% ipython --no-banner

In [1]: import numpy as np

In [2]: np.set_printoptions(precision=1, suppress=True, linewidth=200)

In [3]: K = np.loadtxt("dump.csv", delimiter=",")

In [4]: print(K)
[[97. 21.]
 [21. 77.]]

In [5]: q = K.astype(float).copy()

In [6]: for j in range(2):
   ...:     q[:, j] -= q[:, :j] @ (q[:, :j].T @ q[:, j])
   ...:     q[:, j] /= np.linalg.norm(q[:, j])
   ...: 

In [7]: print(np.round(q.T @ q, 1) + 0)
[[1. 0.]
 [0. 1.]]

In [8]: print(q)
[[ 1.  -0.2]
 [ 0.2  1. ]]

In [9]: print(np.round(q.T @ K, 1) + 0)
[[99.2 36.8]
 [ 0.  70.8]]

In [10]: other = np.array([[-1, -2], [-1, -2]])

In [11]: print(other.T @ K.T)
[[-118.  -98.]
 [-236. -196.]]

In [12]: print(np.linalg.matrix_rank(np.vstack([K, other.T])))
2

In [13]: print(np.einsum("ij,ij->i", K, K))
[9850. 6370.]

In [14]: print(K @ other)
[[-118. -236.]
 [ -98. -196.]]

In [15]: print(np.einsum("ij->j", K))
[118.  98.]

In [16]: vals, evecs = np.linalg.eigh(K)

In [17]: print(np.abs(evecs[:, -1]))
[0.8 0.5]

In [18]: print(np.linalg.eigvalsh(K @ K))
[ 4062.9 12157.1]

In [19]: print((vals > 1e-8).sum(), (vals < -1e-8).sum())
2 0

In [20]: print(np.linalg.svd(K, compute_uv=False))
[110.3  63.7]

In [21]: vals, evecs = np.linalg.eig(K)

In [22]: print(np.sort(np.linalg.eigvals(K.T)))
[ 63.7 110.3]

In [23]: print(vals)
[110.3  63.7]

In [24]: print(round(float(np.prod(vals)), 1))
7028.0

In [25]: print(np.round(K @ evecs[:, 0] - vals[0] * evecs[:, 0], 1) + 0)
[0. 0.]

In [26]: print(np.round(np.sort(np.linalg.eigvals(np.linalg.inv(K))), 1) + 0)
[0. 0.]

In [27]: W2 = np.sign(np.array([[2, 2, 3, -3], [-3, 0, -1, 0], [-3, -2, 1, 2], [-1, 2, -3, 1]]))

In [28]: other = (np.tril(W2, -1) + np.eye(4)) @ (np.triu(W2, 1) + np.eye(4))

In [29]: vals = np.array([-1, 9, -6, 6])

In [30]: M = np.rint(other * vals @ np.linalg.inv(other)) + 0

In [31]: print(M)
[[ -5.  15.  -7. -12.]
 [ 14.   9.   7.  -3.]
 [  8. -45.  13.  39.]
 [ 14.  15.   7.  -9.]]

In [32]: other = np.array([[4, 8, 7], [8, 0, 1], [3, 3, 5], [4, 8, 6]])

In [33]: print(np.einsum("ik,kj->ij", M, other))
[[  31. -157. -127.]
 [ 137.  109.  124.]
 [-133.  415.  310.]
 [ 161.   61.   94.]]

In [34]: print(other.T @ M.T)
[[  31.  137. -133.  161.]
 [-157.  109.  415.   61.]
 [-127.  124.  310.   94.]]

In [35]: print(np.einsum("ij->j", M))
[31. -6. 20. 15.]

In [36]: U, s, vt = np.linalg.svd(M, full_matrices=False)

In [37]: print(np.abs(U[:, 0]).round(6).argmax())
2

In [38]: print((s > 1e-8).sum())
4

In [39]: print(np.round(U.T @ U, 1) + 0)
[[1. 0. 0. 0.]
 [0. 1. 0. 0.]
 [0. 0. 1. 0.]
 [0. 0. 0. 1.]]

In [40]: print(np.round(s / s[0], 1) + 0)
[1.  0.4 0.  0. ]

In [41]: print(np.round(U.T @ M @ vt.T, 1) + 0)
[[66.6  0.   0.   0. ]
 [ 0.  25.9  0.   0. ]
 [ 0.   0.   1.9  0. ]
 [ 0.   0.   0.   0.1]]

In [42]: print(np.round(np.sqrt((s ** 2).sum()), 1), np.round(np.linalg.norm(M), 1))
71.5 71.5

In [43]: other = np.array([[1, 1], [3, 3]])

In [44]: W2 = np.kron(other, M)

In [45]: print(W2)
[[  -5.   15.   -7.  -12.   -5.   15.   -7.  -12.]
 [  14.    9.    7.   -3.   14.    9.    7.   -3.]
 [   8.  -45.   13.   39.    8.  -45.   13.   39.]
 [  14.   15.    7.   -9.   14.   15.    7.   -9.]
 [ -15.   45.  -21.  -36.  -15.   45.  -21.  -36.]
 [  42.   27.   21.   -9.   42.   27.   21.   -9.]
 [  24. -135.   39.  117.   24. -135.   39.  117.]
 [  42.   45.   21.  -27.   42.   45.   21.  -27.]]

In [46]: print(round(float(np.linalg.norm(W2, 2)), 1), np.round(np.linalg.norm(other, 2) * np.linalg.norm(M, 2), 1))
297.9 297.9

In [47]: print(np.linalg.matrix_rank(W2))
4

In [48]: other = np.array([[0, 0, 1, 0, 2, 1, 0, 0],
    ...:     [0, 0, 2, 0, 1, 0, 0, 0],
    ...:     [1, 1, 1, 2, 1, 0, 1, 0],
    ...:     [0, 2, 0, 1, 0, 1, 2, 2],
    ...:     [0, 1, 1, 1, 1, 2, 2, 1],
    ...:     [1, 0, 1, 2, 0, 0, 0, 2],
    ...:     [2, 0, 0, 2, 1, 0, 0, 2],
    ...:     [1, 1, 0, 2, 2, 2, 2, 1]])

In [49]: mat = np.triu(other)

In [50]: print(mat)
[[0 0 1 0 2 1 0 0]
 [0 0 2 0 1 0 0 0]
 [0 0 1 2 1 0 1 0]
 [0 0 0 1 0 1 2 2]
 [0 0 0 0 1 2 2 1]
 [0 0 0 0 0 0 0 2]
 [0 0 0 0 0 0 0 2]
 [0 0 0 0 0 0 0 1]]

In [51]: print(round(float(np.linalg.norm(mat, 2) / np.linalg.norm(mat)), 1))
0.7

In [52]: print(np.linalg.matrix_rank(mat, rtol=0.1))
5

In [53]: rk = np.linalg.matrix_rank(mat)

In [54]: print(rk)
6

In [55]: null = np.linalg.svd(mat)[2][rk:].T

In [56]: print(null.shape)
(8, 2)

In [57]: print([int(np.linalg.matrix_rank(np.delete(mat, i, axis=0))) for i in range(8)])
[5, 5, 5, 5, 5, 6, 6, 6]

In [58]: print(np.linalg.matrix_rank(mat.T @ mat), np.linalg.matrix_rank(mat @ mat.T))
6 6

In [59]: print(np.allclose(mat @ null, 0))
True

In [60]: print(np.round(null @ null.T, 1) + 0)
[[1. 0. 0. 0. 0. 0. 0. 0.]
 [0. 1. 0. 0. 0. 0. 0. 0.]
 [0. 0. 0. 0. 0. 0. 0. 0.]
 [0. 0. 0. 0. 0. 0. 0. 0.]
 [0. 0. 0. 0. 0. 0. 0. 0.]
 [0. 0. 0. 0. 0. 0. 0. 0.]
 [0. 0. 0. 0. 0. 0. 0. 0.]
 [0. 0. 0. 0. 0. 0. 0. 0.]]

In [61]: arr = np.load("run18.npy")

In [62]: print(arr)
[[ -0.3  -1.1  -0.2  -0.8]
 [  0.3  -0.7   1.3   0. ]
 [  0.6  -0.5   0.4  -1.2]
 [ -0.8  -1.7  -1.    1.1]
 [  0.6  -0.1   1.6   1. ]
 [ -1.   -1.2  -2.5   0.5]
 [  0.8   0.    0.2   1.8]
 [ -1.6   2.   -0.6  -0.6]
 [  0.3  -1.1   1.9   0.6]
 [-13.  -25.    6.    6. ]
 [  0.2   0.8   1.3  -0.8]
 [ -1.1   0.7  -0.5  -0.5]
 [ -0.3  -0.9   0.   -0.1]
 [  2.1  -1.    0.4  -1. ]
 [  0.4   1.6  -2.3   0.2]
 [  0.    0.3   0.5   0.3]
 [ -1.    0.9   0.5   0.4]]

In [63]: G = np.cov(arr, rowvar=False)

In [64]: print(np.argsort(-arr.std(axis=0).round(6), kind="stable"))
[1 0 2 3]

In [65]: print(G.shape)
(4, 4)

In [66]: print(G)
[[10.7 18.7 -4.1 -4.6]
 [18.7 37.5 -8.8 -8.8]
 [-4.1 -8.8  3.5  2. ]
 [-4.6 -8.8  2.   2.7]]

In [67]: print(np.round(np.corrcoef(arr[:, 3], arr[:, 0])[0, 1], 1))
-0.8

In [68]: print(np.argwhere(np.triu(np.abs(np.corrcoef(arr.T)) > 0.8, 1)))
[[0 1]
 [0 3]
 [1 3]]

In [69]: print(arr.std(axis=0))
[3.2 5.9 1.8 1.6]

In [70]: hat = arr @ np.linalg.solve(arr.T @ arr, arr.T)

In [71]: print(np.round(np.linalg.eigvalsh(hat), 1) + 0)
[0. 0. 0. 0. 0. 0. 0. 0. 0. 0. 0. 0. 0. 1. 1. 1. 1.]

In [72]: print(np.round(hat @ arr[:, 1], 1) + 0)
[ -1.1  -0.7  -0.5  -1.7  -0.1  -1.2   0.    2.   -1.1 -25.    0.8   0.7  -0.9  -1.    1.6   0.3   0.9]

In [73]: E = np.load("a.npy")

In [74]: print(E)
[[0 0 0 0 3 0 0 0]
 [3 0 0 0 0 0 0 0]
 [0 0 0 3 0 2 3 0]
 [0 0 1 2 0 1 3 3]]

In [75]: U, s, vt = np.linalg.svd(E, full_matrices=False)

In [76]: print(np.allclose(U * s @ vt, E))
True

In [77]: print((s > 1e-8).sum())
4

In [78]: print(np.round(U.T @ U, 1) + 0)
[[1. 0. 0. 0.]
 [0. 1. 0. 0.]
 [0. 0. 1. 0.]
 [0. 0. 0. 1.]]

In [79]: print(np.abs(U[:, 0]).round(6).argmax())
3

In [80]: print(U.shape, s.shape, vt.shape)
(4, 4) (4,) (4, 8)

In [81]: F = np.array([[0, 2, 3, 3, 1],
    ...:     [3, 3, 0, 3, 1],
    ...:     [2, 0, 1, 3, 1],
    ...:     [1, 2, 2, 2, 3],
    ...:     [1, 3, 3, 2, 2],
    ...:     [3, 2, 3, 3, 3]])

In [82]: F[:, 2] = -1 * F[:, 0]

In [83]: print(F)
[[ 0  2  0  3  1]
 [ 3  3 -3  3  1]
 [ 2  0 -2  3  1]
 [ 1  2 -1  2  3]
 [ 1  3 -1  2  2]
 [ 3  2 -3  3  3]]

In [84]: other = F / np.linalg.norm(F, axis=1, keepdims=True)

In [85]: G = other @ other.T

In [86]: print((G - 2 * np.eye(6)).round(6).argmax(axis=1))
[4 5 5 4 3 1]

In [87]: print(np.argwhere(np.triu(np.abs(G) > 0.95, 1)))
[]

In [88]: print(np.linalg.norm(other, axis=1))
[1. 1. 1. 1. 1. 1.]

In [89]: print(G[0])
[1.  0.7 0.6 0.8 0.9 0.7]

In [90]: print((np.abs(G) > 0.9).astype(int))
[[1 0 0 0 0 0]
 [0 1 0 0 0 1]
 [0 0 1 0 0 0]
 [0 0 0 1 1 1]
 [0 0 0 1 1 0]
 [0 1 0 1 0 1]]

In [91]: def softmax(z):
    ...:     e = np.exp(z - z.max(axis=-1, keepdims=True))
    ...:     return e / e.sum(axis=-1, keepdims=True)
    ...: 

In [92]: print(softmax(F).sum(axis=1))
[1. 1. 1. 1. 1. 1.]

In [93]: print(np.round(softmax(F[5] + -1), 1) + 0)
[0.3 0.1 0.  0.3 0.3]

In [94]: print(np.round(softmax(F[5]), 1) + 0)
[0.3 0.1 0.  0.3 0.3]

In [95]: print(np.round(softmax(10 * F[5]), 1) + 0)
[0.3 0.  0.  0.3 0.3]

In [96]: S = F @ F.T / np.sqrt(5)

In [97]: print(np.round(softmax(S), 1) + 0)
[[0.1 0.3 0.  0.1 0.1 0.3]
 [0.  0.6 0.  0.  0.  0.4]
 [0.  0.3 0.  0.  0.  0.7]
 [0.  0.1 0.  0.1 0.  0.8]
 [0.  0.3 0.  0.  0.1 0.5]
 [0.  0.1 0.  0.  0.  0.9]]

In [98]: print(softmax(S).round(6).argmax(axis=1))
[1 1 5 5 5 5]

In [99]: print(softmax(S)[5] @ F)
[ 3.   2.1 -3.   3.   2.7]

In [100]: U, s, vt = np.linalg.svd(F)

In [101]: evecs = vt[:(s > 1e-8).sum()]

In [102]: rng = np.random.default_rng(4829)

In [103]: vec = F[5] + 3 * F[2] + rng.integers(2) * np.eye(5)[4]

In [104]: print(vec)
[ 9.  2. -9. 12.  6.]

In [105]: print(np.round(evecs.T @ evecs, 1) + 0)
[[ 0.5  0.  -0.5  0.   0. ]
 [ 0.   1.   0.   0.   0. ]
 [-0.5  0.   0.5  0.   0. ]
 [ 0.   0.   0.   1.   0. ]
 [ 0.   0.   0.   0.   1. ]]

In [106]: print(np.diag(evecs.T @ evecs))
[0.5 1.  0.5 1.  1. ]

In [107]: print(np.linalg.matrix_rank(np.vstack([F, vec])))
4

In [108]: print(np.allclose(F[:-1].T @ np.linalg.lstsq(F[:-1].T, F[-1])[0], F[-1]))
True

In [109]: print(np.round(F @ np.linalg.pinv(F) @ F, 1) + 0)
[[ 0.  2.  0.  3.  1.]
 [ 3.  3. -3.  3.  1.]
 [ 2.  0. -2.  3.  1.]
 [ 1.  2. -1.  2.  3.]
 [ 1.  3. -1.  2.  2.]
 [ 3.  2. -3.  3.  3.]]

In [110]: try:
     ...:     np.linalg.inv(F)
     ...: except np.linalg.LinAlgError as e:
     ...:     print(e)
     ...: 
Last 2 dimensions of the array must be square

In [111]: print(np.linalg.lstsq(F[:-1].T, F[-1])[2])
4

In [112]: vec = np.array([-4, -1, -4, -2, 0])

In [113]: h1 = np.maximum(F @ vec, 0)

In [114]: print(np.tanh(F @ vec))
[-1. -1. -1. -1. -1. -1.]

In [115]: print(np.maximum(F @ vec, 0) - np.maximum(-F @ vec, 0))
[-8 -9 -6 -6 -7 -8]

In [116]: print(np.maximum(F @ (3 * vec), 0))
[0 0 0 0 0 0]

In [117]: print(np.flatnonzero(h1 > 1e-9))
[]

In [118]: W0 = np.loadtxt("out7.csv", delimiter=",")

In [119]: print(W0)
[[ 0.  0.  0. -3.]
 [ 0.  0.  2.  1.]
 [ 0. -2.  0.  2.]
 [ 3. -1. -2.  0.]]

In [120]: vec = np.array([0, -1, 2, 0])

In [121]: print(np.round(np.linalg.eigvals(W0).real, 1) + 0)
[0. 0. 0. 0.]

In [122]: print(round(np.linalg.det(W0), 1))
36.0

In [123]: print(vec @ W0 @ vec)
0.0

In [124]: q = np.linalg.solve(np.eye(4) - W0, np.eye(4) + W0)

In [125]: print(round(np.linalg.det(q), 1))
1.0

In [126]: print(np.round(q @ q.T, 1) + 0)
[[1. 0. 0. 0.]
 [0. 1. 0. 0.]
 [0. 0. 1. 0.]
 [0. 0. 0. 1.]]

In [127]: s = 10 * 0.9 ** np.arange(3)

In [128]: q, _ = np.linalg.qr(np.array([[0.6, 1.1, 0.5], [-1.7, 1.2, 0.0], [-0.8, -0.5, -0.6]]))

In [129]: feats = rng.normal(size=(28, 3)) * s @ q

In [130]: print(feats.round(1) + 0)
[[ -7.2  -6.8  24.7]
 [ 12.2  -3.7   0. ]
 [ -0.3 -17.7   6.7]
 [-10.8  -5.9   1. ]
 [  0.   -2.4  -2.8]
 [ -7.9  11.   -8.5]
 [  1.3   0.  -26.6]
 [-15.5  -5.3   3.5]
 [  4.   -7.4  -6.7]
 [ -0.3   8.2  -3.9]
 [  0.5 -18.5  -1.1]
 [-11.5  -7.1   0.3]
 [ -8.1   0.6   3. ]
 [  0.7  29.1 -10.7]
 [ -1.3  -4.3   1. ]
 [  7.   -8.4   3. ]
 [  9.7 -11.  -11.3]
 [ 11.9   3.4   3.2]
 [-15.1 -11.    2.8]
 [  3.2 -21.5 -14.6]
 [ -2.1   0.1   5.6]
 [-13.1  -3.5   5.2]
 [-15.   21.3   7.8]
 [  1.5   5.   -4.2]
 [ -6.5  -5.7   2.1]
 [  6.3  19.2  -7. ]
 [ -3.1  10.7  -3.6]
 [  2.3  12.5 -10.3]]

In [131]: hat = feats @ np.linalg.solve(feats.T @ feats, feats.T)

In [132]: print(round(np.trace(hat), 1))
3.0

In [133]: print(np.linalg.matrix_rank(np.eye(28) - hat))
25

In [134]: print(np.round(hat @ feats[:, 0], 1) + 0)
[ -7.2  12.2  -0.3 -10.8   0.   -7.9   1.3 -15.5   4.   -0.3   0.5 -11.5  -8.1   0.7  -1.3   7.    9.7  11.9 -15.1   3.2  -2.1 -13.1 -15.    1.5  -6.5   6.3  -3.1   2.3]

In [135]: other = feats / np.sqrt((feats ** 2).mean(axis=1, keepdims=True))

In [136]: print(other[15])
[ 1.1 -1.3  0.5]
